$ python3 -q
>>> import numpy as np
>>> np.set_printoptions(precision=3, suppress=True, linewidth=120, legacy="1.25")
>>> m1 = np.load("a.npy")
>>> m1
array([[ 20,   2,   0],
       [  0,  11,  -2],
       [ -2,   0, -30]])
>>> Q, vecs = np.linalg.qr(m1[:, :1])[0], np.linalg.qr(m1[:, 1:])[0]
>>> sv = np.linalg.svd(Q.T @ vecs, compute_uv=False)
>>> np.degrees(np.arccos(sv.clip(0, 1)))
array([77.886])
>>> evals, vecs = np.linalg.eig(m1)
>>> np.round(m1 @ vecs[:, 0] - evals[0] * vecs[:, 0], 3) + 0
array([0., 0., 0.])
>>> np.sort(np.linalg.eigvals(m1 @ m1))
array([120.524, 400.71 , 899.766])
>>> evals
array([-29.996,  20.018,  10.978])
>>> np.sort(np.linalg.eigvals(m1.T))
array([-29.996,  10.978,  20.018])
>>> np.sort(np.linalg.eigvals(np.linalg.inv(m1)))
array([-0.033,  0.05 ,  0.091])
>>> np.round(np.prod(evals), 3)
-6592.0
>>> rng = np.random.default_rng(5625)
>>> lab = rng.permutation(3)
>>> other = m1[:, lab] * rng.choice([-1, 1], 3)
>>> other
array([[  2,  20,   0],
       [ 11,   0,  -2],
       [  0,  -2, -30]])
>>> Uu, _, Vh = np.linalg.svd(m1.T @ other)
>>> np.round(Uu @ Vh, 3) + 0
array([[0., 1., 0.],
       [1., 0., 0.],
       [0., 0., 1.]])
>>> np.round(np.linalg.lstsq(m1, other)[0], 3) + 0
array([[0., 1., 0.],
       [1., 0., 0.],
       [0., 0., 1.]])
>>> vec = np.array([5, -5, 2])
>>> h1 = np.maximum(m1 @ vec, 0)
>>> np.flatnonzero(h1 > 1e-9)
array([0])
>>> np.tanh(m1 @ vec)
array([ 1., -1., -1.])
>>> m1 * (h1 > 1e-9)[:, None]
array([[20,  2,  0],
       [ 0,  0,  0],
       [ 0,  0,  0]])
>>> np.maximum(m1 @ (3 * vec), 0)
array([270,   0,   0])
>>> data = np.load("mat.npy")
>>> data
array([[ 0.7 ,  0.1 ,  0.35, -0.5 ],
       [ 0.7 ,  0.1 ,  0.35, -0.5 ]])
>>> # null space of dimension 3
>>> np.linalg.norm(data, axis=1).argmax()
0
>>> round(np.linalg.norm(data, "nuc"), 3)
1.321
>>> np.round(np.linalg.norm(data, 1), 3), np.round(np.linalg.norm(data, np.inf), 3)
(1.4, 1.65)
>>> round(float(data[0] @ data[1]), 3)
0.872
>>> round(float(np.trace(np.linalg.pinv(data) @ data)), 3)
1.0
>>> np.abs(np.diag(np.linalg.qr(data)[1])) > 1e-9
array([ True, False])
>>> np.unique(data.round(6), axis=0).shape
(1, 4)
>>> np.linalg.lstsq(data[:-1].T, data[-1])[2]
1
>>> E = np.load("test2.npy")
>>> E
array([[0.107, 0.036, 0.25 , 0.179],
       [0.036, 0.012, 0.083, 0.06 ],
       [0.25 , 0.083, 0.583, 0.417],
       [0.179, 0.06 , 0.417, 0.298]])
>>> round(np.linalg.norm(E, 2) / np.linalg.norm(E), 3)
1.0
>>> np.linalg.matrix_rank(E, rtol=0.1)
1
>>> Uu, sv, Vh = np.linalg.svd(E)
>>> vecs = Vh[:(sv > 1e-8).sum()]
>>> vec = E[1] + 5 * E[0] + rng.integers(2) * np.eye(4)[3]
>>> vec
array([0.571, 0.19 , 1.333, 0.952])
>>> np.allclose(vecs.T @ vecs @ vec, vec)
True
>>> vecs.T @ vecs
array([[0.107, 0.036, 0.25 , 0.179],
       [0.036, 0.012, 0.083, 0.06 ],
       [0.25 , 0.083, 0.583, 0.417],
       [0.179, 0.06 , 0.417, 0.298]])
>>> proj = np.triu(np.array([[4, -4, 2, -3], [-3, -3, 2, -5], [0, -2, 4, -3], [2, 4, 2, 5]]), 1) + np.eye(4)
>>> other = proj @ E @ np.linalg.inv(proj)
>>> np.linalg.matrix_rank(other)
1
>>> round(float(np.trace(other)), 3), np.trace(E)
(1.0, 1.0)
>>> W0 = np.array([[2, -1, 0], [0, 2, -1], [-1, 0, 2]])
>>> other = W0 + rng.integers(-2, 3, (3, 2)) @ rng.integers(-2, 3, (2, 3))
>>> other
array([[ 1, -3,  5],
       [ 1,  4, -6],
       [ 0,  1, -1]])
>>> np.round(np.linalg.svd(other - W0, compute_uv=False), 3) + 0
array([8.416, 0.412, 0.   ])
>>> Uu, sv, Vh = np.linalg.svd(W0, full_matrices=False)
>>> np.round(Uu.T @ Uu, 3) + 0
array([[1., 0., 0.],
       [0., 1., 0.],
       [0., 0., 1.]])
>>> np.allclose(Uu * sv @ Vh, W0)
True
>>> (sv > 1e-8).sum()
3
>>> Uu.shape, sv.shape, Vh.shape
((3, 3), (3,), (3, 3))
>>> T = np.stack([W0, -2 * W0, W0[::-1]])
>>> T.sum(axis=0)
array([[-3,  1,  2],
       [ 0,  0,  0],
       [ 3, -1, -2]])
>>> np.einsum("bij,cij->bc", T, T)
array([[ 15, -30,   1],
       [-30,  60,  -2],
       [  1,  -2,  15]])
>>> np.linalg.norm(T, axis=(1, 2))
array([3.873, 7.746, 3.873])
>>> np.linalg.det(T)
array([  7., -56.,  -7.])
>>> vec = np.array([-3, -5, 1])
>>> target = m1 @ vec
>>> b, lr = np.zeros(3), 1 / np.linalg.norm(m1, 2) ** 2
>>> for i in range(60):
...     b -= lr * m1.T @ (m1 @ b - target)
...     if i % 10 == 0: print(i, round(np.linalg.norm(m1 @ b - target), 3))
... 
0 60.018
10 10.532
20 2.626
30 0.655
40 0.163
50 0.041
>>> np.round(np.linalg.cond(m1), 3)
2.777
>>> b
array([-3.   , -4.999,  1.   ])
>>> feats = np.load("run15.npy")
>>> feats
array([[0.778, 0.111, 0.111],
       [0.4  , 0.2  , 0.4  ],
       [0.533, 0.4  , 0.067]])
>>> # rows sum to 1
>>> evals, vecs = np.linalg.eig(feats)
>>> round(float(np.prod(evals)), 3)
-0.087
>>> np.sort(np.linalg.eigvals(np.linalg.inv(feats)))
array([-3.649,  1.   ,  3.134])
>>> evals
array([ 1.   ,  0.319, -0.274])
>>> np.sort(np.linalg.eigvals(feats @ feats))
array([0.075, 0.102, 1.   ])
>>> mat = np.load("x.npy")
>>> mat
array([[ 0.891, -7.518,  6.534],
       [ 7.165, -6.744, -1.785],
       [ 6.638,  6.825, -3.059],
       [-0.724,  8.709,  4.861],
       [ 6.248, -7.806,  0.168],
       [-6.032,  0.   , -7.976],
       [ 8.283,  2.755, -4.879],
       [ 0.888, -5.574, -8.255],
       [-5.504,  4.674, -6.918],
       [ 8.858,  4.524,  1.033],
       [ 0.748, -4.278, -9.008],
       [-1.309, -9.615,  2.415],
       [ 0.009,  9.996, -0.285],
       [-4.995,  1.468,  8.538],
       [-0.073,  5.355, -8.445],
       [ 3.379,  3.532,  8.724],
       [-3.822,  2.372, -8.931],
       [-6.082, -0.04 ,  7.938],
       [ 5.958,  5.445, -5.904],
       [ 7.288, -0.302,  6.841],
       [ 6.543, -6.476,  3.906],
       [ 0.638, -5.947, -8.014],
       [-8.657,  3.658,  3.416],
       [-4.47 , -2.048, -8.708],
       [-6.509, -7.449,  1.468],
       [ 0.843,  0.225, -9.962]])
>>> def softmax(z):
...     e = np.exp(z - z.max(axis=-1, keepdims=True))
...     return e / e.sum(axis=-1, keepdims=True)
... 
>>> np.round(softmax(mat[1] + -2), 3) + 0
array([1., 0., 0.])
>>> np.round(softmax(10 * mat[1]), 3) + 0
array([1., 0., 0.])
>>> scores = mat @ mat.T / np.sqrt(3)
>>> softmax(scores).round(6).argmax(axis=1)
array([ 0,  1,  2,  3,  4,  5,  6,  7,  8,  9, 10, 11, 12, 13, 14, 15, 16, 17, 18, 19, 20, 21, 22, 23, 24, 25])
>>> softmax(scores)[1] @ mat
array([ 7.02 , -6.912, -1.476])
